$ ipython --no-banner

In [1]: import numpy as np

In [2]: np.set_printoptions(precision=2, suppress=True, linewidth=140, legacy="1.25")

In [3]: J = np.load("test12.npy")

In [4]: print(J)
[[ 3  0  1  1]
 [ 3  0  1  1]
 [ 1 -2 -1 -1]]

In [5]: print(J[0] @ J[2])
1

In [6]: print(round(float(np.linalg.norm(J, "nuc")), 2))
7.33

In [7]: print(round(float(np.linalg.norm(J, 1)), 2), round(np.linalg.norm(J, np.inf), 2))
7.0 5.0

In [8]: print(round(np.linalg.norm(J[0], 1), 2), round(float(np.linalg.norm(J[0], np.inf)), 2))
5.0 3.0

In [9]: print(np.linalg.norm(J, axis=1))
[3.32 3.32 2.65]

In [10]: print(np.linalg.norm(J, axis=1).argmax())
0

In [11]: print(round(np.linalg.norm(J, 2), 2))
4.7

In [12]: print(np.round(np.linalg.norm(J) ** 2 / np.linalg.norm(J, 2) ** 2, 2))
1.31

In [13]: print(round(float(np.linalg.norm(J, 2) / np.linalg.norm(J)), 2))
0.87

In [14]: print(np.linalg.cond(J) > 100)
True

In [15]: U, sv, VT = np.linalg.svd(J)

In [16]: print(np.argmax(sv[:-1] / (sv[1:] + 1e-6)) + 1)
2

In [17]: B = U[:, :2] @ np.diag(sv[:2]) @ VT[:2]

In [18]: print(B.round(2) + 0)
[[ 3.  0.  1.  1.]
 [ 3.  0.  1.  1.]
 [ 1. -2. -1. -1.]]

In [19]: B = np.array([[-3, 2, -2], [1, -2, -3], [3, -2, -2], [-1, 3, -3]])

In [20]: print(J @ B)
[[ -7   7 -11]
 [ -7   7 -11]
 [ -7   5   9]]

In [21]: print(np.einsum("ik,kj->ji", J, B))
[[ -7  -7  -7]
 [  7   7   5]
 [-11 -11   9]]

In [22]: print(np.einsum("ik,kj->ij", J, B))
[[ -7   7 -11]
 [ -7   7 -11]
 [ -7   5   9]]

In [23]: print(np.einsum("ij,ij->i", J, J))
[11 11  7]

In [24]: print(np.einsum("ij->j", J))
[ 7 -2  1  1]

In [25]: print(np.linalg.matrix_rank(J @ B))
2

In [26]: X = np.load("sample5.npy")

In [27]: print(X)
[[-3. -9.  0.]
 [-4.  1.  0.]
 [ 0.  0.  2.]]

In [28]: B = np.array([[7, 7, 1], [8, 6, 7]])

In [29]: Z = np.kron(B, J)

In [30]: print(np.round(np.linalg.norm(Z, 2), 2), np.round(np.linalg.norm(B, 2) * np.linalg.norm(J, 2), 2))
71.65 71.65

In [31]: print(np.linalg.matrix_rank(Z))
4

In [32]: print(Z)
[[ 21   0   7   7  21   0   7   7   3   0   1   1]
 [ 21   0   7   7  21   0   7   7   3   0   1   1]
 [  7 -14  -7  -7   7 -14  -7  -7   1  -2  -1  -1]
 [ 24   0   8   8  18   0   6   6  21   0   7   7]
 [ 24   0   8   8  18   0   6   6  21   0   7   7]
 [  8 -16  -8  -8   6 -12  -6  -6   7 -14  -7  -7]]

In [33]: u = np.array([2, -3, 0])

In [34]: B = X + np.outer(u, np.eye(3)[1])

In [35]: print(np.linalg.matrix_rank(B - X))
1

In [36]: print(B)
[[-3. -7.  0.]
 [-4. -2.  0.]
 [ 0.  0.  2.]]

In [37]: print(np.linalg.matrix_rank(np.linalg.inv(B) - np.linalg.inv(X), tol=1e-8))
1

In [38]: print(np.round(np.linalg.det(B) / np.linalg.det(X), 2), round(1 + np.linalg.solve(X, u)[1], 2))
0.56 0.56

In [39]: O, vecs = np.linalg.qr(X[:, :2])[0], np.linalg.qr(X[:, 2:])[0]

In [40]: sv = np.linalg.svd(O.T @ vecs, compute_uv=False)

In [41]: print((sv > 0.9).sum())
0
